>>> import numpy as np
>>> import numpy.linalg as la
>>> np.set_printoptions(precision=3, suppress=True, linewidth=140)
>>> J = np.array([[-1.0, 0.0, 0.0, 0.0],
...     [0.0, 3.0, -4.0, -2.0],
...     [0.0, -4.0, 3.0, 2.0],
...     [0.0, -2.0, 2.0, 0.0]])
>>> # 2 blocks once reordered
>>> A2 = la.inv(J)
>>> print(la.inv(A2))
[[-1. -0. -0. -0.]
 [-0.  3. -4. -2.]
 [ 0. -4.  3.  2.]
 [ 0. -2.  2.  0.]]
>>> print(A2)
[[-1.    -0.    -0.    -0.   ]
 [-0.    -0.5   -0.5   -0.25 ]
 [-0.    -0.5   -0.5    0.25 ]
 [-0.    -0.25   0.25  -0.875]]
>>> U, sigma, Vh = la.svd(J, full_matrices=False)
>>> print(U.shape, sigma.shape, Vh.shape)
(4, 4) (4,) (4, 4)
>>> print(sigma)
[8. 1. 1. 1.]
>>> print(np.round(U.T @ U, 3) + 0)
[[1. 0. 0. 0.]
 [0. 1. 0. 0.]
 [0. 0. 1. 0.]
 [0. 0. 0. 1.]]
>>> print(np.abs(U[:, 0]).round(6).argmax())
1
>>> print(np.abs(Vh[0]))
[0.    0.667 0.667 0.333]
>>> ev, evecs = la.eigh(J)
>>> vec = np.array([-4, 5, 6, -6])
>>> print(evecs * np.maximum(ev, 0) @ evecs.T)
[[ 0.     0.     0.     0.   ]
 [ 0.     3.556 -3.556 -1.778]
 [ 0.    -3.556  3.556  1.778]
 [ 0.    -1.778  1.778  0.889]]
>>> print(vec @ J @ vec)
-97.0
>>> print(la.eigvalsh(J[1:, 1:]))
[-1. -1.  8.]
>>> rng = np.random.default_rng(483)
>>> idx = rng.permutation(4)
>>> print(idx)
[2 0 3 1]
>>> A2 = J[idx][:, idx]
>>> print(np.sort(np.abs(la.eigvals(A2))))
[1. 1. 1. 8.]
>>> print(np.trace(A2))
5.0
>>> print(round(float(la.det(A2)), 3), np.round(la.det(J[idx]), 3))
-8.0 8.0
>>> print(J.shape)
(4, 4)
>>> print(J - J[0])
[[ 0.  0.  0.  0.]
 [ 1.  3. -4. -2.]
 [ 1. -4.  3.  2.]
 [ 1. -2.  2.  0.]]
>>> print(np.count_nonzero(J))
9
>>> print(J.sum(axis=0))
[-1. -3.  1.  0.]
>>> print(round(la.norm(J), 3))
8.185
>>> print(la.svd(J, compute_uv=False))
[8. 1. 1. 1.]
>>> print(J.mean(axis=0))
[-0.25 -0.75  0.25  0.  ]
>>> W0 = np.load("sample9.npy")
>>> print(W0)
[[ 8  0  3  0]
 [ 0 27  0  6]
 [ 2  2  0  1]
 [ 0 17  0  4]
 [12  0  5  0]
 [ 0 27  0  6]
 [ 2  2  0  1]
 [ 8  0  3  0]
 [ 8  0  3  0]
 [ 0 17  0  4]
 [ 0  7  0  2]
 [ 2  2  0  1]]
>>> C2 = np.cov(W0, rowvar=False)
>>> print(np.corrcoef(W0.T))
[[ 1.    -0.682  0.98  -0.749]
 [-0.682  1.    -0.559  0.995]
 [ 0.98  -0.559  1.    -0.636]
 [-0.749  0.995 -0.636  1.   ]]
>>> print(np.median(W0, axis=0))
[2. 2. 0. 1.]
>>> print(W0.std(axis=0))
[ 4.093 10.194  1.724  2.216]
>>> print(C2)
[[ 18.273 -31.045   7.545  -7.409]
 [-31.045 113.356 -10.712  24.508]
 [  7.545 -10.712   3.242  -2.652]
 [ -7.409  24.508  -2.652   5.356]]
